>>> import numpy as np
>>> import numpy.linalg as la
>>> np.set_printoptions(precision=2, suppress=True, linewidth=140)
>>> arr = np.load("out16.npy")
>>> arr
array([[-17,  -3,   2,   0,   0],
       [  1,  -7,  -3,  -1,   1],
       [ -3,   0,  27,   0,  -3],
       [  2,   2,  -2, -20,  -1],
       [ -1,  -2,   2,   2,  -7]])
>>> x0 = np.array([2, 0, 2, 1, 1])
>>> arr @ x0
array([-30,  -4,  45, -21,  -3])
>>> la.norm(arr @ x0) <= la.norm(arr, 2) * la.norm(x0) + 1e-9
np.True_
>>> print(np.sign((arr @ x0).round(6)))
[-1 -1  1 -1 -1]
>>> arr * x0
array([[-34,   0,   4,   0,   0],
       [  2,   0,  -6,  -1,   1],
       [ -6,   0,  54,   0,  -3],
       [  4,   0,  -4, -20,  -1],
       [ -2,   0,   4,   2,  -7]])
>>> arr @ (2 * x0)
array([-60,  -8,  90, -42,  -6])
>>> np.round(la.det(arr), 2)
np.float64(462105.0)
>>> np.sort(np.abs(la.eigvals(arr)))
array([ 7.27,  7.27, 16.81, 19.49, 26.66])
>>> np.trace(arr)
np.int64(-24)
>>> print(np.allclose(arr @ arr.T, arr.T @ arr))
False
>>> out = np.array([[8, 3, -2], [5, 1, 9]])
>>> W2 = np.kron(out, arr)
>>> round(la.norm(W2, 2), 2), round(la.norm(out, 2) * la.norm(arr, 2), 2)
(np.float64(311.86), np.float64(311.86))
>>> out = la.inv(arr)
>>> round(float(la.slogdet(arr)[0]), 2)
1.0
>>> np.allclose(out, arr.T)
False
>>> np.round(arr @ out, 2) + 0
array([[1., 0., 0., 0., 0.],
       [0., 1., 0., 0., 0.],
       [0., 0., 1., 0., 0.],
       [0., 0., 0., 1., 0.],
       [0., 0., 0., 0., 1.]])
>>> (np.abs(out) > 1e-9).astype(int)
array([[1, 1, 1, 1, 1],
       [1, 1, 1, 1, 1],
       [1, 1, 1, 1, 1],
       [1, 1, 1, 1, 1],
       [1, 1, 1, 1, 1]])
>>> feats = np.load("layer7.npy")
>>> feats
array([[  1.6,  -8. ,  -0.3,   1. ,   0.6],
       [ -0.4,  -8. ,   2.8,   0.2,  -3.1],
       [ -2.3,   6. ,   0.3,   0.6,   2.2],
       [  0.1, -28. ,  -1.4,  -1.2,   0.1],
       [ -1.7,  22. ,  -1.3,   1.3,  -0.1],
       [ -0.8,  10. ,  -0.4,  -0.3,  -2.3],
       [ -0.2, -10. ,  -0.5,   0.7,  -0.6],
       [  1.2,  42. ,   2.3,   0.6,   1.3]])
>>> out = np.c_[feats[:, :1] @ np.array([[9]]), np.array([2, 3, 0, 0, 1, 1, 1, 1])]
>>> out
array([[ 14.4,   2. ],
       [ -3.6,   3. ],
       [-20.7,   0. ],
       [  0.9,   0. ],
       [-15.3,   1. ],
       [ -7.2,   1. ],
       [ -1.8,   1. ],
       [ 10.8,   1. ]])
>>> la.matrix_rank(out)
np.int64(2)
>>> np.round(la.lstsq(feats, out[:, 0])[0], 2) + 0
array([9., 0., 0., 0., 0.])
>>> U, s, VT = la.svd(feats)
>>> np.argmax(s[:-1] / (s[1:] + 1e-6)) + 1
np.int64(1)
>>> s
array([58.32,  4.95,  3.98,  2.93,  1.95])
>>> out = U[:, :1] @ np.diag(s[:1]) @ VT[:1]
>>> la.matrix_rank(feats, rtol=0.05)
np.int64(4)
>>> np.round(la.norm(feats - out, 2), 2), np.round(s[1], 2)
(np.float64(4.95), np.float64(4.95))
>>> np.round(la.norm(feats - out) / la.norm(feats), 2)
np.float64(0.12)
>>> la.matrix_rank(out)
np.int64(1)
>>> U, s, VT = la.svd(feats, full_matrices=False)
>>> s
array([58.32,  4.95,  3.98,  2.93,  1.95])
>>> np.round(U.T @ U, 2) + 0
array([[1., 0., 0., 0., 0.],
       [0., 1., 0., 0., 0.],
       [0., 0., 1., 0., 0.],
       [0., 0., 0., 1., 0.],
       [0., 0., 0., 0., 1.]])
>>> np.allclose(U * s @ VT, feats)
True
>>> U.shape, s.shape, VT.shape
((8, 5), (5,), (5, 5))
>>> A = np.load("w.npy")
>>> A
array([[ 1.16,  1.66,  6.62,  3.51,  3.06,  3.73],
       [-1.43, -0.36,  5.06,  3.89, -2.71,  4.25],
       [-1.05,  2.19,  4.79,  3.58,  1.35,  3.92],
       [ 4.1 ,  1.27, -1.22,  5.59, -1.63, -1.66],
       [-2.02,  5.36,  0.94,  5.01,  1.14,  2.48],
       [ 1.57,  0.54,  2.6 ,  2.66,  1.62,  1.51],
       [ 5.05,  6.08, -4.19,  5.94,  3.77, -3.62],
       [-3.63,  5.07,  1.38,  5.14, -0.43,  3.51],
       [-4.29,  5.56,  1.39,  2.26,  4.24,  3.84],
       [ 0.78, -0.18, -0.95,  2.5 , -1.05,  0.14],
       [ 6.4 ,  0.03, -1.92,  6.49, -3.29, -3.16],
       [ 0.54,  3.18,  2.34,  4.65,  1.18,  1.9 ],
       [ 5.48,  3.38, -1.95,  3.9 ,  4.54, -2.72],
       [-0.62,  3.35,  3.2 ,  0.39,  7.55,  2.91],
       [-4.92,  1.95,  7.32,  0.79,  3.56,  7.12],
       [ 5.85,  4.  , -3.75,  6.92,  0.22, -3.8 ],
       [ 1.91,  0.97,  4.71,  3.29,  2.27,  2.4 ],
       [ 1.48, -1.13,  4.98,  3.84, -1.59,  2.75],
       [ 1.84,  1.06, -1.25,  3.04,  0.41, -0.55],
       [-2.48,  3.36, -2.82,  1.87,  1.58,  0.83],
       [-1.83, -0.57,  5.15,  2.49, -1.06,  4.49],
       [ 2.77,  0.12,  4.45,  2.9 ,  2.27,  1.84],
       [-1.13,  4.87, -1.64,  3.71,  2.15,  0.74],
       [-3.75,  4.  ,  5.33,  2.27,  4.06,  5.54],
       [ 2.41,  1.62,  1.88,  4.11,  1.14,  0.73]])
>>> # rows and columns are dependent
>>> gram = A.T @ A
>>> np.round(np.trace(gram), 2), round(float((A ** 2).sum()), 2)
(np.float64(1713.79), 1713.79)
>>> print(la.matrix_rank(gram))
5
>>> (A @ A.T).shape
(25, 25)
>>> blk = np.stack([A, 2 * A, A[::-1]])
>>> (blk @ A.T).shape
(3, 25, 25)
>>> la.matrix_rank(blk)
array([5, 5, 5])
>>> la.norm(blk, axis=(1, 2))
array([41.4, 82.8, 41.4])
>>> data = np.load("sample7.npy")
>>> print(data)
[[  0.73   4.35   4.86  -0.3   -1.06   1.27  -2.68]
 [  2.08   3.94   8.01   1.1   -3.56  -5.08  -1.91]
 [  1.62   7.45   8.69  -1.68  -2.63  -3.97  -3.06]
 [  3.25   7.06   6.05  -3.73  -7.12   2.62  -5.56]
 [  0.67   5.19   4.55  -1.15  -0.46   2.35  -3.15]
 [  1.24   0.61   1.76   1.51  -1.57   4.88  -2.56]
 [ -0.36  -5.86  -0.85   6.78  -0.32   5.3    0.43]
 [  1.77   0.27   2.83   1.45  -6.25   4.2   -2.82]
 [ -0.02   0.53   5.85   2.45  -9.2    0.01  -1.15]
 [ -5.08  -0.03   1.33   3.35   1.96   6.09   0.88]
 [  1.92   2.5    3.25   0.76   0.39   2.12  -2.8 ]
 [ -1.16  -1.11   5.44   5.32  -1.83  -3.22   1.15]
 [ -0.57  -4.48  -0.37   6.44   3.44   3.81   0.63]
 [ -0.95   6.74  11.38   2.4    6.33 -13.16   1.15]
 [  0.61   1.1    3.27   2.04  -0.84   2.    -1.69]
 [  1.06  -0.91  -0.8    2.14   1.02   7.99  -2.53]
 [  1.35  -4.81   1.11   7.56   4.88  -0.91   0.91]
 [ -1.2   -0.02   1.43   2.18  -1.87   6.13  -1.37]
 [ -0.85  -3.03  -1.73   4.4    3.55   7.88  -0.65]
 [ -2.95  -7.89  -0.21   8.89  -2.99   4.47   2.52]
 [  1.45  -3.8   -1.09   5.41   4.78   4.52  -0.75]
 [ -6.29  -8.12  -1.85  10.39   6.2    4.98   4.73]]
>>> W2 = data[[19, 1]].astype(float)
>>> for _ in range(7):
...     z = la.norm(data[:, None] - W2, axis=-1).argmin(axis=1)
...     W2 = np.array([data[z == j].mean(axis=0) for j in range(2)])
... 
>>> z
array([1, 1, 1, 1, 1, 1, 0, 1, 1, 0, 1, 1, 0, 1, 1, 0, 0, 0, 0, 0, 0, 0])
>>> W2
array([[-1.34, -3.89, -0.3 ,  5.75,  2.06,  5.03,  0.48],
       [ 0.98,  3.22,  5.5 ,  0.85, -2.32, -0.5 , -2.09]])
